$ python -q
>>> import numpy as np
>>> import numpy.linalg as la
>>> np.set_printoptions(suppress=True, linewidth=200)
>>> data = np.loadtxt("block19.csv", delimiter=",")
>>> print(data)
[[-1.   0.6  1.   0.1  0.2  1.  -0.2  0.7 -0.4 -0.5 -0.2]
 [-1.   0.5  0.5 -0.9 -1.   0.7 -0.1  0.7 -0.8  0.5 -1. ]
 [-0.5  0.8  1.   1.   1.   1.  -0.6  0.   0.4 -1.   1. ]
 [-1.   0.9  1.  -0.4 -0.6 -0.5 -1.  -1.  -0.6  0.8 -1. ]
 [-0.8  0.9  1.   0.9  1.   1.  -0.7 -0.5 -0.5 -0.8  0.1]
 [ 0.6 -0.9 -0.9 -0.3 -0.6  0.4  0.7  0.9  1.   0.4  0.9]
 [-1.   0.9 -1.  -0.9 -1.  -0.9  0.2 -0.1 -1.   0.1 -1. ]
 [-1.   1.   1.  -0.9 -1.   0.7 -0.9 -0.5 -1.   0.8 -1. ]
 [-0.4 -0.1  0.9  0.3  0.3  0.8 -0.3  0.2  0.8  0.   0.4]
 [ 0.9  0.6 -0.5  1.   1.   1.   0.5  0.1 -0.8 -1.   1. ]
 [ 0.   0.2  1.   0.7  0.8  0.8 -0.5 -0.2  0.8 -0.3  0.5]
 [-1.   0.6  0.9 -1.  -1.  -1.  -0.9 -0.8 -0.8  1.  -1. ]
 [-1.   0.5  1.  -0.8 -0.9  0.9 -0.4  0.7 -0.2  0.5 -0.9]
 [-0.9  0.3 -0.7 -0.8 -0.9 -0.5  0.1  0.3 -0.8  0.5 -0.9]
 [-1.  -0.2  0.5  0.4  0.5  1.   0.6  1.   0.7 -0.7  0.9]
 [ 1.  -0.9 -0.8  0.6  0.7  0.6  0.8  0.8  1.  -0.1  1. ]
 [ 1.  -0.9 -1.  -0.4 -0.5 -1.   0.9 -0.3 -0.7  0.   0.8]
 [-0.9  0.5 -0.9 -0.9 -1.  -0.9 -0.2 -0.4 -1.   0.6 -1. ]
 [ 0.  -1.   0.9  0.1 -0.3  1.   0.6  1.   1.   0.5  1. ]
 [-0.6  0.6  0.8 -0.4 -0.5 -0.8 -0.7 -0.7 -0.8  0.4 -0.9]
 [ 1.  -0.5 -1.  -0.9 -1.  -1.   0.7 -0.6 -1.   0.6 -0.8]
 [ 1.  -0.8 -1.   0.4  0.7 -0.7  1.   0.8 -0.9 -0.9  1. ]
 [ 1.  -0.7 -0.6  0.3  0.4 -0.9  0.1 -0.6  0.9  0.5  0.7]
 [ 0.9 -0.8 -1.  -0.1 -0.1 -0.5  0.9  0.7  0.4 -0.2  0.9]
 [ 0.6 -0.1 -1.  -0.4 -0.5 -0.9  0.7  0.1 -0.9 -0.2 -0.1]
 [-0.6  0.5 -0.3  0.5  0.7  0.9  0.3  0.4 -0.8 -0.8  0.5]
 [-0.9  0.1 -1.   0.   0.1  1.   0.8  0.9 -0.8 -0.8  0.7]
 [-1.  -0.5  0.8 -0.8 -0.9  0.7  0.   0.8  0.9  0.8 -0.4]
 [-0.7  0.9  1.  -0.1 -0.2 -0.9 -1.  -1.  -0.7  0.7 -1. ]
 [-0.4  0.6  1.   0.6  0.6  0.1 -1.  -1.   1.   0.8 -0.9]]
>>> P = data @ la.solve(data.T @ data, data.T)
>>> print(round(float(np.trace(P)), 1))
11.0
>>> print(np.allclose(P @ P, P))
True
>>> print(np.round(np.diag(P), 1))
[0.2 0.3 0.4 0.2 0.3 0.4 0.5 0.5 0.1 0.6 0.1 0.4 0.3 0.3 0.6 0.3 0.4 0.3 0.7 0.2 0.5 0.6 0.4 0.2 0.2 0.3 0.4 0.3 0.3 0.5]
>>> x0 = np.array([3, -2, -3, 2, -2, -3, 1, 1, -3, -3, 0])
>>> rhs = data @ x0
>>> print(np.round(la.lstsq(data, rhs)[0], 1) + 0)
[ 3. -2. -3.  2. -2. -3.  1.  1. -3. -3.  0.]
>>> print(np.round(la.pinv(data) @ data, 1) + 0)
[[1. 0. 0. 0. 0. 0. 0. 0. 0. 0. 0.]
 [0. 1. 0. 0. 0. 0. 0. 0. 0. 0. 0.]
 [0. 0. 1. 0. 0. 0. 0. 0. 0. 0. 0.]
 [0. 0. 0. 1. 0. 0. 0. 0. 0. 0. 0.]
 [0. 0. 0. 0. 1. 0. 0. 0. 0. 0. 0.]
 [0. 0. 0. 0. 0. 1. 0. 0. 0. 0. 0.]
 [0. 0. 0. 0. 0. 0. 1. 0. 0. 0. 0.]
 [0. 0. 0. 0. 0. 0. 0. 1. 0. 0. 0.]
 [0. 0. 0. 0. 0. 0. 0. 0. 1. 0. 0.]
 [0. 0. 0. 0. 0. 0. 0. 0. 0. 1. 0.]
 [0. 0. 0. 0. 0. 0. 0. 0. 0. 0. 1.]]
>>> rng = np.random.default_rng(84273)
>>> rhs = rhs + 0.3 * rng.normal(size=30)
>>> print(rhs.round(1))
[ -6.9  -6.   -7.8  -8.5  -7.4   2.9   3.8 -11.   -8.5   5.4  -8.3  -6.1 -10.1   1.8  -5.7   3.7  13.5   2.1  -5.5  -3.1  11.3  16.8   4.1  10.4  12.2   0.3   4.1 -10.9  -6.3 -12.9]
>>> beta, *_ = la.lstsq(data, rhs)
>>> print(beta.round())
[ 3. -2. -3.  2. -2. -3.  1.  1. -3. -3. -0.]
>>> print([round(float(la.norm(la.solve(data.T @ data + lam * np.eye(11), data.T @ rhs))), 2) for lam in (0, 1, 10, 100)])
[7.93, 6.5, 5.22, 2.12]
>>> print(np.round(data.T @ (rhs - data @ beta), 1) + 0)
[0. 0. 0. 0. 0. 0. 0. 0. 0. 0. 0.]
>>> print(round(float(la.norm(rhs - data @ beta)), 1))
1.3
>>> other = np.c_[data[:, :6] @ np.array([[-2, 0, -1, 0, 1, -1],
...     [-2, 1, 1, -1, -1, -1],
...     [-1, 2, 2, 1, 2, 2],
...     [-2, 2, 0, -2, 1, 1],
...     [2, 1, -1, -2, 0, 1],
...     [0, -2, -1, -1, -2, -1]]), np.array([1, 3, -3, 1, -3, -1, 0, -1, -2, 3, -2, 3, 1, 3, 2, 3, 2, 0, 0, -3, 0, 3, 2, -3, 2, 1, -2, 0, 0, -2])]
>>> print(other.round(1) + 0)
[[ 0.   1.   2.4 -1.2 -1.5  1.7  1. ]
 [ 0.3 -2.7  2.8  3.1 -2.8 -1.1  3. ]
 [-1.6  3.8  1.3 -4.8 -0.3  2.7 -3. ]
 [-1.2  2.5  5.   2.6  0.7  1.6  1. ]
 [-1.   3.7  1.7 -4.7 -0.8  2.8 -3. ]
 [ 0.9 -4.7 -3.1  1.4 -1.4 -2.8 -1. ]
 [ 1.  -2.1  1.8  2.8 -3.  -2.9  0. ]
 [-1.2 -1.2  4.3  3.1 -2.3 -0.6 -1. ]
 [ 0.1  1.   1.  -1.   0.2  2.1 -2. ]
 [-2.5  0.6 -3.3 -6.1 -1.7 -1.5  3. ]
 [-1.2  2.8  0.6 -3.   0.9  2.5 -2. ]
 [-0.1  1.4  5.4  5.3  1.2  1.2  3. ]
 [-0.2 -1.8  3.5  3.  -2.1 -0.1  1. ]
 [ 1.7 -2.6  1.2  2.9 -2.4 -2.   3. ]
 [ 2.1  0.1  0.3 -2.1 -1.4  2.1  2. ]
 [ 0.8 -1.8 -4.8 -3.1 -0.3 -1.   3. ]
 [ 0.6 -2.2 -2.4  2.7  1.5 -2.   2. ]
 [ 1.5 -2.3  1.5  3.3 -2.3 -2.4  0. ]
 [ 0.3 -1.3  0.1  1.3  0.9  1.6  0. ]
 [-1.   2.5  4.1  2.8  1.6  1.5 -3. ]
 [-0.2 -3.3 -1.5  4.3  0.6 -3.4  0. ]
 [ 1.2  0.1 -3.8 -1.7  1.6 -0.4  3. ]
 [ 0.2  0.9 -2.4 -0.4  2.6  0.1  2. ]
 [ 0.8 -2.1 -3.1  0.7  0.6 -1.8 -3. ]
 [-0.2 -1.6 -1.3  1.8  0.1 -2.5  2. ]
 [ 0.9 -0.2 -1.1 -4.1 -3.  -0.2  1. ]
 [ 2.8 -3.8 -2.1 -2.3 -5.  -2.1 -2. ]
 [ 2.  -2.8  2.3  4.  -1.1  0.7  0. ]
 [-1.6  4.3  4.7  1.6  2.1  2.4  0. ]
 [-1.4  4.2  2.3 -2.1  1.4  2.9 -2. ]]
>>> print(la.matrix_rank(other))
7
>>> print(np.round(la.lstsq(data, other[:, 0])[0], 1) + 0)
[-2. -2. -1. -2.  2.  0.  0.  0.  0.  0.  0.]
